In [1]: import numpy as np

In [2]: np.set_printoptions(precision=2, suppress=True, linewidth=120, sign=" ")

In [3]: rnd = lambda a: np.round(a, 2) + 0

In [4]: m1 = np.loadtxt("out10.csv", delimiter=",")

In [5]: print(m1)
[[ 1.3  -1.   -1.7  -0.1  -0.9 ]
 [ 0.1   0.2   0.4  -0.3   1.4 ]
 [ 0.5   0.4   0.7   1.3   0.2 ]
 [ 0.7  -0.5  -0.4  -0.4   1.2 ]
 [-0.3  -0.8   0.5   0.2  -0.2 ]
 [-0.6   0.7   0.3   0.4   0.8 ]
 [ 1.19  0.53  0.7  -0.2   0.99]
 [-1.2   0.2  -2.2  -1.    1.6 ]
 [-0.9  -0.5   0.3  -0.1   0.6 ]
 [ 1.1   0.5   0.7  -0.2   1.  ]]

In [6]: gram = np.cov(m1, rowvar=False)

In [7]: print(rnd(np.linalg.eigvalsh(gram)[::-1]))
[ 1.38  1.02  0.59  0.22  0.04]

In [8]: print(np.argsort(-m1.std(axis=0).round(6), kind="stable"))
[ 2  0  4  1  3]

In [9]: print(rnd(gram))
[[ 0.82 -0.02  0.19  0.09 -0.22]
 [-0.02  0.38  0.24  0.06  0.29]
 [ 0.19  0.24  1.1   0.36  0.05]
 [ 0.09  0.06  0.36  0.36 -0.23]
 [-0.22  0.29  0.05 -0.23  0.59]]

In [10]: M2 = np.array([[8, 4, 1], [4, 6, 9], [1, 0, 9], [6, 2, 8], [1, 8, 1]])

In [11]: print(np.vstack([m1, M2.T]).shape)
(13, 5)

In [12]: print(np.linalg.matrix_rank(np.vstack([m1, M2.T])))
5

In [13]: print(np.linalg.matrix_rank(m1 @ M2))
3

In [14]: J = np.array([[0, 0, 0, 1, 1, 5],
    ...:     [3, 4, 1, 2, 4, 2],
    ...:     [5, 4, 1, 4, 5, 3],
    ...:     [2, 4, 4, 3, 3, 3]])

In [15]: J[3] = J[1]

In [16]: print(J)
[[ 0  0  0  1  1  5]
 [ 3  4  1  2  4  2]
 [ 5  4  1  4  5  3]
 [ 3  4  1  2  4  2]]

In [17]: print(np.linalg.lstsq(J[:-1].T, J[-1])[2])
3

In [18]: print(np.allclose(J[:-1].T @ np.linalg.lstsq(J[:-1].T, J[-1])[0], J[-1]))
True

In [19]: print(rnd(J @ np.linalg.pinv(J) @ J))
[[ 0.  0.  0.  1.  1.  5.]
 [ 3.  4.  1.  2.  4.  2.]
 [ 5.  4.  1.  4.  5.  3.]
 [ 3.  4.  1.  2.  4.  2.]]

In [20]: mat = np.load("case3.npy")

In [21]: print(mat)
[[ 43   3   3   1   1   3   3   2   1]
 [  1 -19   0   1   0   1   3   2   2]
 [  3   1  41   1   3   2   0   2   3]
 [  3   2   2  42   0   3   1   0   3]
 [  3   0   2   3 -37   2   2   3   3]
 [  1   3   3   1   0 -40   3   0   0]
 [  1   3   1   1   1   2 -37   3   3]
 [  3   3   2   3   1   2   0  43   1]
 [  2   3   2   1   1   2   2   1 -18]]

In [22]: M2 = mat / np.linalg.norm(mat, axis=1, keepdims=True)

In [23]: gram = M2 @ M2.T

In [24]: print(rnd(np.degrees(np.arccos(np.clip(gram[2, 7], -1, 1)))))
83.84

In [25]: print((gram - 2 * np.eye(9)).round(6).argmax(axis=1))
[ 2  7  0  0  3  2  7  0  0]
